$ python3 -q
>>> import numpy as np
>>> np.set_printoptions(precision=1, suppress=True, linewidth=200, sign=" ")
>>> J = np.load("run4.npy")
>>> J
array([[-3, -1,  1,  1],
       [ 2,  1, -1, -1],
       [-3,  2, -2,  0],
       [-2,  3, -1,  0]])
>>> J @ J
array([[ 2,  7, -5, -2],
       [ 1, -6,  4,  1],
       [19,  1, -1, -5],
       [15,  3, -3, -5]])
>>> np.allclose(J, J.T)
False
>>> np.round(np.linalg.det(J), 1)
np.float64(4.0)
>>> B = np.array([[5, 2, 1], [3, 2, 3]])
>>> Z = np.kron(B, J)
>>> Z
array([[-15,  -5,   5,   5,  -6,  -2,   2,   2,  -3,  -1,   1,   1],
       [ 10,   5,  -5,  -5,   4,   2,  -2,  -2,   2,   1,  -1,  -1],
       [-15,  10, -10,   0,  -6,   4,  -4,   0,  -3,   2,  -2,   0],
       [-10,  15,  -5,   0,  -4,   6,  -2,   0,  -2,   3,  -1,   0],
       [ -9,  -3,   3,   3,  -6,  -2,   2,   2,  -9,  -3,   3,   3],
       [  6,   3,  -3,  -3,   4,   2,  -2,  -2,   6,   3,  -3,  -3],
       [ -9,   6,  -6,   0,  -6,   4,  -4,   0,  -9,   6,  -6,   0],
       [ -6,   9,  -3,   0,  -4,   6,  -2,   0,  -6,   9,  -3,   0]])
>>> Z.shape
(8, 12)
>>> np.linalg.matrix_rank(Z)
np.int64(8)
>>> np.linalg.norm(J, axis=1).argmax()
np.int64(2)
>>> np.linalg.norm(J, axis=0)
array([ 5.1,  3.9,  2.6,  1.4])
>>> round(float(np.linalg.norm(J[0] - J[2])), 1)
4.4
>>> B = J / np.sqrt((J ** 2).mean(axis=1, keepdims=True))
>>> J - J.mean(axis=1, keepdims=True)
array([[-2.5, -0.5,  1.5,  1.5],
       [ 1.8,  0.8, -1.2, -1.2],
       [-2.2,  2.8, -1.2,  0.8],
       [-2. ,  3. , -1. ,  0. ]])
>>> np.linalg.matrix_rank(B) == np.linalg.matrix_rank(J)
np.True_
>>> W0 = np.load("mat.npy")
>>> W0
array([[ 2,  0,  0,  0],
       [ 0,  2,  0,  0],
       [ 0,  0,  3,  2],
       [ 0,  0,  2,  0]])
>>> ev, V = np.linalg.eig(W0)
>>> W0 @ V[:, 0] - ev[0] * V[:, 0]
array([ 0.,  0.,  0.,  0.])
>>> ev
array([ 4., -1.,  2.,  2.])
>>> r0 = np.array([-1, -1, -2, -2])
>>> B = W0 + np.outer(r0, np.eye(4)[0])
>>> round(np.linalg.det(B) / np.linalg.det(W0), 1), round(float(1 + np.linalg.solve(W0, r0)[0]), 1)
(np.float64(0.5), 0.5)
>>> A = np.load("x.npy")
>>> A
array([[  1,  -4, -16,  -4,   0,  -4],
       [  0,  -5,  20,   1,  -1,   5],
       [  4,  -4, -12,  -2,  -3,  -3],
       [ -5,   1,  12,   5,   0,   3],
       [ -3,   4,  -8,   3,  -1,  -2],
       [ -4,   2,   8,   4,  -2,   2]])
>>> rng = np.random.default_rng(890699)
>>> z = rng.permutation(6)
>>> z
array([ 1,  5,  4,  0,  2,  3])
>>> B = A[z][:, z]
>>> np.diag(B)
array([ -5,   2,  -1,   1, -12,   5])
>>> np.round(np.sort(np.abs(np.linalg.eigvals(B))), 1) + 0
array([ 0. ,  2.2,  2.3,  7. ,  7. ,  8.1])
>>> np.allclose(B, A)
False
>>> np.trace(B)
np.int64(-10)
>>> B
array([[ -5,   5,  -1,   0,  20,   1],
       [  2,   2,  -2,  -4,   8,   4],
       [  4,  -2,  -1,  -3,  -8,   3],
       [ -4,  -4,   0,   1, -16,  -4],
       [ -4,  -3,  -3,   4, -12,  -2],
       [  1,   3,   0,  -5,  12,   5]])
>>> np.round(A @ np.linalg.pinv(A) @ A, 1) + 0
array([[  1.,  -4., -16.,  -4.,   0.,  -4.],
       [  0.,  -5.,  20.,   1.,  -1.,   5.],
       [  4.,  -4., -12.,  -2.,  -3.,  -3.],
       [ -5.,   1.,  12.,   5.,   0.,   3.],
       [ -3.,   4.,  -8.,   3.,  -1.,  -2.],
       [ -4.,   2.,   8.,   4.,  -2.,   2.]])
>>> np.abs(np.diag(np.linalg.qr(A)[1])) > 1e-9
array([ True,  True,  True,  True,  True, False])
>>> round(np.trace(np.linalg.pinv(A) @ A), 1)
np.float64(5.0)
>>> np.allclose(A[:-1].T @ np.linalg.lstsq(A[:-1].T, A[-1])[0], A[-1])
True
>>> np.linalg.lstsq(A[:-1].T, A[-1])[2]
np.int32(5)
>>> U, sigma, Vt = np.linalg.svd(A)
>>> sigma.round(1) + 0
array([ 34.5,  11.9,   5.3,   3.5,   1.1,   0. ])
>>> B = U[:, :5] @ np.diag(sigma[:5]) @ Vt[:5]
>>> np.linalg.matrix_rank(A, rtol=0.05)
np.int64(4)
>>> B.round(1) + 0
array([[  1.,  -4., -16.,  -4.,   0.,  -4.],
       [  0.,  -5.,  20.,   1.,  -1.,   5.],
       [  4.,  -4., -12.,  -2.,  -3.,  -3.],
       [ -5.,   1.,  12.,   5.,   0.,   3.],
       [ -3.,   4.,  -8.,   3.,  -1.,  -2.],
       [ -4.,   2.,   8.,   4.,  -2.,   2.]])
>>> np.round(np.abs(A - B).max(), 1)
np.float64(0.0)
>>> np.round(np.linalg.norm(A - B, 2), 1), round(sigma[5], 1)
(np.float64(0.0), np.float64(0.0))
>>> arr = np.array([[6, 8, 4, 3],
...     [11, 13, 9, 8],
...     [3, 5, 1, 0],
...     [6, 8, 4, 3],
...     [3, 5, 1, 0],
...     [5, 7, 3, 2]])
>>> r = np.linalg.matrix_rank(arr)
>>> r
np.int64(2)
>>> ns = np.linalg.svd(arr)[2][r:].T
>>> [int(np.linalg.matrix_rank(np.delete(arr, i, axis=0))) for i in range(6)]
[2, 2, 2, 2, 2, 2]
>>> [int(np.linalg.matrix_rank(arr[:, :j + 1])) for j in range(4)]
[1, 2, 2, 2]
>>> r0, v = arr[2], arr[5]
>>> r0 @ r0
np.int64(35)
>>> p = (r0 @ v) / (r0 @ r0) * r0
>>> p
array([ 4.5,  7.6,  1.5,  0. ])
>>> np.linalg.matrix_rank(np.outer(r0, v))
np.int64(1)
>>> B = arr / np.sqrt((arr ** 2).mean(axis=1, keepdims=True))
>>> np.linalg.matrix_rank(B) == np.linalg.matrix_rank(arr)
np.True_
>>> np.linalg.matrix_rank(arr, rtol=0.1)
np.int64(2)
>>> np.argsort(-np.linalg.norm(arr, axis=0).round(6), kind="stable")[:3]
array([ 1,  0,  2])
>>> np.linalg.cond(arr) > 100
np.True_
>>> [round(float(x), 1) for x in np.linalg.svd(arr, compute_uv=False)[:3]]
[28.7, 4.3, 0.0]
>>> np.allclose(arr[:-1].T @ np.linalg.lstsq(arr[:-1].T, arr[-1])[0], arr[-1])
True
>>> np.round(arr @ np.linalg.pinv(arr) @ arr, 1) + 0
array([[  6.,   8.,   4.,   3.],
       [ 11.,  13.,   9.,   8.],
       [  3.,   5.,   1.,   0.],
       [  6.,   8.,   4.,   3.],
       [  3.,   5.,   1.,   0.],
       [  5.,   7.,   3.,   2.]])
>>> np.abs(np.diag(np.linalg.qr(arr)[1])) > 1e-9
array([ True,  True, False, False])
>>> data = np.load("a.npy")
>>> data
array([[ 0,  1,  0],
       [ 0,  0,  1],
       [ 1,  0,  0]])
>>> np.fft.fft(data[0])
array([ 1. +0.j , -0.5-0.9j, -0.5+0.9j])
>>> data @ np.ones(3)
array([ 1.,  1.,  1.])
>>> data @ (-1.0) ** np.arange(3)
array([-1.,  1.,  1.])
>>> np.allclose(data @ data.T, data.T @ data)
True
